>>> import numpy as np
>>> from numpy import linalg as LA
>>> np.set_printoptions(precision=3, suppress=True, linewidth=120, sign=" ")
>>> tidy = lambda a: np.round(a, 3) + 0
>>> feats = np.load("test19.npy")
>>> feats
array([[ 0.1 , -1.42,  0.36],
       [ 0.27, -0.99,  0.36],
       [-1.69, -0.65, -0.78],
       [ 0.34, -0.72,  0.34],
       [ 0.38,  1.24, -0.06]])
>>> # rows and columns are dependent
>>> print(np.allclose(feats[:-1].T @ LA.lstsq(feats[:-1].T, feats[-1])[0], feats[-1]))
True
>>> print(tidy(np.trace(LA.pinv(feats) @ feats)))
2.0
>>> np.abs(np.diag(LA.qr(feats)[1])) > 1e-9
array([ True,  True, False])
>>> print(np.unique(feats.round(6), axis=0).shape)
(5, 3)
>>> tidy(feats @ LA.pinv(feats) @ feats)
array([[ 0.1 , -1.42,  0.36],
       [ 0.27, -0.99,  0.36],
       [-1.69, -0.65, -0.78],
       [ 0.34, -0.72,  0.34],
       [ 0.38,  1.24, -0.06]])
>>> Uu, s, VT = LA.svd(feats, full_matrices=False)
>>> (s > 1e-8).sum()
np.int64(2)
>>> tidy(Uu.T @ Uu)
array([[ 1.,  0.,  0.],
       [ 0.,  1.,  0.],
       [ 0.,  0.,  1.]])
>>> K = np.array([[1.0, 0.9, 0.81], [0.9, 1.0, 0.9], [0.81, 0.9, 1.0]])
>>> print(LA.cond(K) > 100)
False
>>> [round(float(x), 3) for x in LA.svd(K, compute_uv=False)[:3]]
[2.741, 0.19, 0.069]
>>> tidy(LA.norm(K, 2) / LA.norm(K))
np.float64(0.997)
>>> tidy(np.abs(LA.svd(K)[2][-1]))
array([ 0.417,  0.807,  0.417])
>>> J = np.loadtxt("w.csv", delimiter=",")
>>> J
array([[13.046,  6.279,  4.268],
       [ 9.287,  4.277,  4.146],
       [ 7.884,  3.534,  4.025],
       [ 7.565,  3.366,  3.99 ],
       [ 5.732,  2.403,  3.722],
       [ 5.602,  2.335,  3.697],
       [ 4.265,  1.642,  3.398],
       [ 2.378,  0.692,  2.742],
       [ 2.179,  0.596,  2.648],
       [ 1.684,  0.361,  2.38 ],
       [ 1.545,  0.297,  2.294],
       [ 1.522,  0.287,  2.28 ],
       [ 0.517, -0.12 ,  1.397],
       [ 0.316, -0.171,  1.104],
       [ 0.17 , -0.185,  0.816],
       [ 0.084, -0.168,  0.578],
       [ 0.037, -0.134,  0.382],
       [ 0.037,  0.432, -0.413],
       [ 0.036,  0.439, -0.414],
       [ 0.023,  0.551, -0.407],
       [ 0.018,  0.57 , -0.401],
       [-0.014,  0.656, -0.354],
       [-0.132,  0.802, -0.172],
       [-1.71 ,  0.953,  1.856],
       [-3.778,  0.557,  4.127],
       [-3.82 ,  0.547,  4.171],
       [-5.3  ,  0.158,  5.685]])
>>> x0 = np.array([0, 3, -1])
>>> y = K @ x0
>>> tidy(y)
array([ 1.89,  2.1 ,  1.7 ])
>>> tidy(LA.solve(K.T, K[1]))
array([ 0.,  1.,  0.])
>>> print(tidy(LA.solve(K, y)))
[ 0.  3. -1.]
>>> tidy(LA.solve(K, K[:, 1]))
array([ 0.,  1.,  0.])
>>> print(tidy(LA.solve(K, 4 * y)))
[ 0. 12. -4.]
>>> rng = np.random.default_rng(532)
>>> lab = rng.integers(0, 2, 3)
>>> F = np.array([[-2, 1, -1], [-2, 1, -3], [2, -1, -2]]) * (lab[:, None] == lab)
>>> F
array([[-2,  0, -1],
       [ 0,  1,  0],
       [ 2,  0, -2]])
>>> # 2 groups of indices that never mix
>>> x0 = np.array([-7, -8, -1])
>>> y = F @ x0
>>> print(y)
[ 15  -8 -12]
>>> tidy(LA.solve(F, F[:, 2]))
array([ 0.,  0.,  1.])
>>> tidy(LA.solve(F.T, F[0]))
array([ 1.,  0.,  0.])
>>> tidy(LA.solve(F, y + F[:, 1]))
array([-7., -7., -1.])
>>> mat = np.load("arr.npy")
>>> tidy(mat)
array([[ 0.07 , -0.246,  0.07 ],
       [-0.246,  0.86 , -0.246],
       [ 0.07 , -0.246,  0.07 ]])
>>> # row 1 dominates
>>> C2 = mat.T @ mat
>>> tidy(C2)
array([[ 0.07 , -0.246,  0.07 ],
       [-0.246,  0.86 , -0.246],
       [ 0.07 , -0.246,  0.07 ]])
>>> tidy(np.trace(C2)), tidy((mat ** 2).sum())
(np.float64(1.0), np.float64(1.0))
>>> LA.matrix_rank(C2)
np.int64(1)
>>> tidy(LA.svd(mat, compute_uv=False) ** 2)
array([ 1.,  0.,  0.])
>>> Uu, s, VT = LA.svd(C2)
>>> evecs = VT[:(s > 1e-8).sum()]
>>> x0 = C2[0] + 3 * C2[2] + rng.integers(2) * np.eye(3)[0]
>>> tidy(x0)
array([ 0.281, -0.982,  0.281])
>>> print(tidy(evecs.T @ evecs))
[[ 0.07  -0.246  0.07 ]
 [-0.246  0.86  -0.246]
 [ 0.07  -0.246  0.07 ]]
>>> LA.matrix_rank(np.vstack([C2, x0]))
np.int64(1)
>>> tidy(np.diag(evecs.T @ evecs))
array([ 0.07,  0.86,  0.07])
>>> np.allclose(evecs.T @ evecs @ x0, x0)
True
>>> ev, evecs = LA.eigh(mat)
>>> (ev > 1e-8).sum(), (ev < -1e-8).sum()
(np.int64(1), np.int64(0))
>>> tidy(ev)
array([ 0.,  0.,  1.])
>>> tidy(LA.eigvalsh(mat @ mat))
array([ 0.,  0.,  1.])
>>> tidy(ev.sum()), tidy(np.trace(mat))
(np.float64(1.0), np.float64(1.0))
>>> W2 = np.sign(np.array([[-1, -1], [-5, -2]]))
>>> out = (np.tril(W2, -1) + np.eye(2)) @ (np.triu(W2, 1) + np.eye(2))
>>> ev = np.array([8, -7])
>>> A = np.rint(out * ev @ LA.inv(out)) + 0
>>> A
array([[ 23.,  15.],
       [-30., -22.]])
>>> Q, evecs = LA.qr(A[:, :1])[0], LA.qr(A[:, 1:])[0]
>>> s = LA.svd(Q.T @ evecs, compute_uv=False)
>>> tidy(LA.norm(Q @ Q.T - evecs @ evecs.T, 2))
np.float64(0.056)
>>> (s > 0.9).sum()
np.int64(1)
>>> tidy(np.degrees(np.arccos(s.clip(0, 1))))
array([ 3.189])
